% python3 -q
>>> import numpy as np
>>> np.set_printoptions(suppress=True, linewidth=140)
>>> arr = np.array([[6, 9, 7, 8, 0],
...     [7, 4, 5, 8, 2],
...     [9, 3, 7, 4, 0],
...     [0, 6, 3, 5, 7],
...     [3, 0, 8, 4, 8]])
>>> arr
array([[6, 9, 7, 8, 0],
       [7, 4, 5, 8, 2],
       [9, 3, 7, 4, 0],
       [0, 6, 3, 5, 7],
       [3, 0, 8, 4, 8]])
>>> rng = np.random.default_rng(44983)
>>> z = rng.permutation(5)
>>> B = arr[:, z] * rng.choice([-1, 1], 5)
>>> B
array([[-7,  0, -9, -6,  8],
       [-5,  2, -4, -7,  8],
       [-7,  0, -3, -9,  4],
       [-3,  7, -6,  0,  5],
       [-8,  8,  0, -3,  4]])
>>> U, _, vt = np.linalg.svd(arr.T @ B)
>>> print(np.round(np.linalg.lstsq(arr, B)[0], 4) + 0)
[[ 0.  0.  0. -1.  0.]
 [ 0.  0. -1.  0.  0.]
 [-1.  0.  0.  0.  0.]
 [ 0.  0.  0.  0.  1.]
 [ 0.  1.  0.  0.  0.]]
>>> vec = np.array([-1, 0, -2, 2, 1])
>>> a = np.maximum(arr @ vec, 0)
>>> a
array([ 0,  1,  0, 11,  0])
>>> print(np.maximum(arr @ vec, 0) - np.maximum(-arr @ vec, 0))
[ -4   1 -15  11  -3]
>>> np.flatnonzero(a > 1e-9)
array([1, 3])
>>> arr * (a > 1e-9)[:, None]
array([[0, 0, 0, 0, 0],
       [7, 4, 5, 8, 2],
       [0, 0, 0, 0, 0],
       [0, 6, 3, 5, 7],
       [0, 0, 0, 0, 0]])
>>> t = np.radians(60)
>>> Rm = np.eye(5)
>>> Rm[2, 2] = Rm[0, 0] = np.cos(t)
>>> Rm[2, 0], Rm[0, 2] = -np.sin(t), np.sin(t)
>>> Rm.round(4)
array([[ 0.5  ,  0.   ,  0.866,  0.   ,  0.   ],
       [ 0.   ,  1.   ,  0.   ,  0.   ,  0.   ],
       [-0.866,  0.   ,  0.5  ,  0.   ,  0.   ],
       [ 0.   ,  0.   ,  0.   ,  1.   ,  0.   ],
       [ 0.   ,  0.   ,  0.   ,  0.   ,  1.   ]])
>>> B = arr @ Rm.T
>>> np.round(np.linalg.svd(arr, compute_uv=False), 4), np.round(np.linalg.svd(B, compute_uv=False), 4)
(array([25.4286,  9.9997,  7.5767,  2.872 ,  1.6548]), array([25.4286,  9.9997,  7.5767,  2.872 ,  1.6548]))
>>> np.round(np.abs(B - arr).max(axis=0), 4)
array([ 5.4282,  0.    , 11.2942,  0.    ,  0.    ])
>>> np.allclose(arr @ arr.T, B @ B.T)
True
>>> A = np.load("case3.npy")
>>> A
array([[ 1, -2,  1, -2],
       [-2,  5, -5,  1],
       [ 1, -5, 10,  7],
       [-2,  1,  7, 13]])
>>> z = rng.permutation(5)
>>> print(z)
[3 0 2 4 1]
>>> B = arr[z][:, z]
>>> np.allclose(B, arr)
False
>>> print(round(np.linalg.det(B), 4), np.round(np.linalg.det(arr[z]), 4))
9156.0 -9156.0
>>> np.diag(B)
array([5, 6, 7, 8, 4])
>>> print(np.trace(B))
30
>>> print(np.round(np.sort(np.abs(np.linalg.eigvals(B))), 4))
[ 1.7489  4.1256  7.1879  7.1879 24.5615]
>>> U, s, vt = np.linalg.svd(A)
>>> vecs = vt[:(s > 1e-8).sum()]
>>> vec = A[2] + -3 * A[3] + rng.integers(2) * np.eye(4)[2]
>>> print(vec)
[  7.  -8. -10. -32.]
>>> round(float(np.linalg.norm(vec - vecs.T @ vecs @ vec)), 4)
0.6257
>>> z = rng.permutation(4)
>>> print(z)
[3 0 2 1]
>>> B = A[z][:, z]
>>> round(float(np.linalg.det(B)), 4), round(np.linalg.det(A[z]), 4)
(0.0, np.float64(0.0))
>>> print(np.diag(B))
[13  1 10  5]
>>> np.trace(B)
np.int64(29)
>>> U, s, vt = np.linalg.svd(A)
>>> np.argmax(s[:-1] / (s[1:] + 1e-6)) + 1
np.int64(2)
>>> s.round(4) + 0
array([19.1098,  9.8902,  0.    ,  0.    ])
>>> B = U[:, :2] @ np.diag(s[:2]) @ vt[:2]
>>> print(B.round(4))
[[ 1. -2.  1. -2.]
 [-2.  5. -5.  1.]
 [ 1. -5. 10.  7.]
 [-2.  1.  7. 13.]]
>>> round(float(np.abs(A - B).max()), 4)
0.0
>>> np.round(np.linalg.norm(A - B) / np.linalg.norm(A), 4)
np.float64(0.0)
>>> feats = np.load("arr.npy")
>>> feats.round(4)
array([[ 0.7314,  0.    ,  0.682 ],
       [ 0.    ,  1.    ,  0.    ],
       [-0.682 ,  0.    ,  0.7314]])
>>> # orthonormal columns
>>> np.round(feats[:, 0] @ feats[:, 2], 4)
np.float64(0.0)
>>> np.round(np.linalg.norm(feats, axis=0), 4)
array([1., 1., 1.])
>>> np.round(np.linalg.pinv(feats), 4)
array([[ 0.7314,  0.    , -0.682 ],
       [ 0.    ,  1.    ,  0.    ],
       [ 0.682 ,  0.    ,  0.7314]])
>>> np.round(feats @ feats.T, 4) + 0
array([[1., 0., 0.],
       [0., 1., 0.],
       [0., 0., 1.]])
>>> B = np.linalg.inv(feats)
>>> (np.abs(B) > 1e-9).astype(int)
array([[1, 0, 1],
       [0, 1, 0],
       [1, 0, 1]])
>>> print(B.round(4))
[[ 0.7314  0.     -0.682 ]
 [ 0.      1.      0.    ]
 [ 0.682   0.      0.7314]]
>>> np.round(feats @ B, 4) + 0
array([[1., 0., 0.],
       [0., 1., 0.],
       [0., 0., 1.]])
>>> np.round(np.linalg.norm(B, axis=1), 4)
array([1., 1., 1.])
>>> print(np.round(np.linalg.norm(B, axis=0), 4))
[1. 1. 1.]
>>> round(B[0] @ B[2], 4)
np.float64(0.0)
>>> round(float(np.linalg.norm(B[0], 1)), 4), np.round(np.linalg.norm(B[0], np.inf), 4)
(1.4134, np.float64(0.7314))
>>> round(np.linalg.norm(B, 1), 4), round(float(np.linalg.norm(B, np.inf)), 4)
(np.float64(1.4134), 1.4134)
>>> np.count_nonzero(feats)
np.int64(5)
>>> np.round(np.linalg.norm(feats), 4)
np.float64(1.7321)
>>> np.linalg.matrix_rank(feats)
np.int64(3)
>>> print(np.round(np.linalg.svd(feats, compute_uv=False), 4))
[1. 1. 1.]
>>> z = rng.permutation(3)
>>> z
array([1, 2, 0])
>>> B = feats[z][:, z]
>>> np.round(np.diag(B), 4)
array([1.    , 0.7314, 0.7314])
>>> W0 = np.loadtxt("w.csv", delimiter=",")
>>> W0
array([[-0.3515,  1.3865,  5.6157],
       [-0.4449,  0.4619,  5.1406],
       [-0.5484, -0.8606,  4.6945],
       [-0.2477, -0.3325,  2.3424],
       [ 0.2938,  1.2139,  0.5292],
       [-0.5006, -0.3762,  2.4675],
       [-0.034 ,  0.728 ,  2.7691],
       [-0.4397,  0.1956,  5.2065],
       [-0.3587,  1.2417,  5.5068],
       [-0.3614,  1.3002,  5.4114],
       [-0.025 ,  0.6321,  2.6712],
       [ 0.2069,  1.6061,  3.39  ],
       [-0.8176, -0.8303,  4.6028],
       [ 0.2506,  0.9678,  0.4951],
       [ 0.3359,  2.2114,  1.0252],
       [-0.3757,  0.3791,  5.1137],
       [ 0.4005,  2.276 ,  0.97  ],
       [ 0.0029,  1.9802,  3.1247],
       [ 0.236 ,  1.7718,  3.4415],
       [-0.0118,  1.0912,  0.4792]])
>>> Xc = W0 - W0.mean(axis=0)
>>> vecs = np.linalg.svd(Xc)[2][:2]
>>> B = Xc - Xc @ vecs.T @ vecs
>>> np.round(B.std(axis=0), 4)
array([0.109 , 0.0251, 0.0113])
>>> np.round(np.cov(Xc @ vecs.T, rowvar=False), 4) + 0
array([[3.6154, 0.    ],
       [0.    , 0.8094]])
>>> data = np.array([[0.4, 0.4, 0.8],
...     [0.4, 1.8, 0.0],
...     [-1.5, 1.3, -0.2],
...     [-0.3, -2.6, 0.1],
...     [-1.4, 1.4, -0.4],
...     [-2.0, 0.1, -0.6],
...     [-1.0, 1.1, 0.0],
...     [0.2, -1.8, 2.0],
...     [0.4, -1.0, -1.9],
...     [0.3, -0.1, 1.2],
...     [1.8, 0.9, -0.9],
...     [0.7, -0.8, 3.3],
...     [-1.7, -0.7, -0.4],
...     [0.7, -0.7, 0.2],
...     [0.4, -0.1, 0.9],
...     [-0.7, 0.4, -1.5],
...     [1.9, 0.2, 0.8],
...     [0.7, 2.1, 0.0],
...     [0.8, -0.2, -0.8],
...     [-1.1, -0.3, -1.5],
...     [-0.3, 1.7, 1.4],
...     [0.2, 1.0, 0.1],
...     [1.4, 0.2, 0.1],
...     [-1.3, 0.0, 2.2]])
>>> data[0] *= 5
>>> data
array([[ 2. ,  2. ,  4. ],
       [ 0.4,  1.8,  0. ],
       [-1.5,  1.3, -0.2],
       [-0.3, -2.6,  0.1],
       [-1.4,  1.4, -0.4],
       [-2. ,  0.1, -0.6],
       [-1. ,  1.1,  0. ],
       [ 0.2, -1.8,  2. ],
       [ 0.4, -1. , -1.9],
       [ 0.3, -0.1,  1.2],
       [ 1.8,  0.9, -0.9],
       [ 0.7, -0.8,  3.3],
       [-1.7, -0.7, -0.4],
       [ 0.7, -0.7,  0.2],
       [ 0.4, -0.1,  0.9],
       [-0.7,  0.4, -1.5],
       [ 1.9,  0.2,  0.8],
       [ 0.7,  2.1,  0. ],
       [ 0.8, -0.2, -0.8],
       [-1.1, -0.3, -1.5],
       [-0.3,  1.7,  1.4],
       [ 0.2,  1. ,  0.1],
       [ 1.4,  0.2,  0.1],
       [-1.3,  0. ,  2.2]])
>>> Q, Rm = np.linalg.qr(data)
>>> Rm.round(4)
array([[-5.5893, -0.5242, -2.2114],
       [ 0.    , -5.8271, -0.5407],
       [ 0.    ,  0.    , -6.7637]])
>>> np.allclose(Rm.T @ Rm, data.T @ data)
True
>>> np.round(np.abs(np.diag(Rm)), 4)
array([5.5893, 5.8271, 6.7637])
>>> np.trace(Q @ Q.T)
np.float64(3.0)
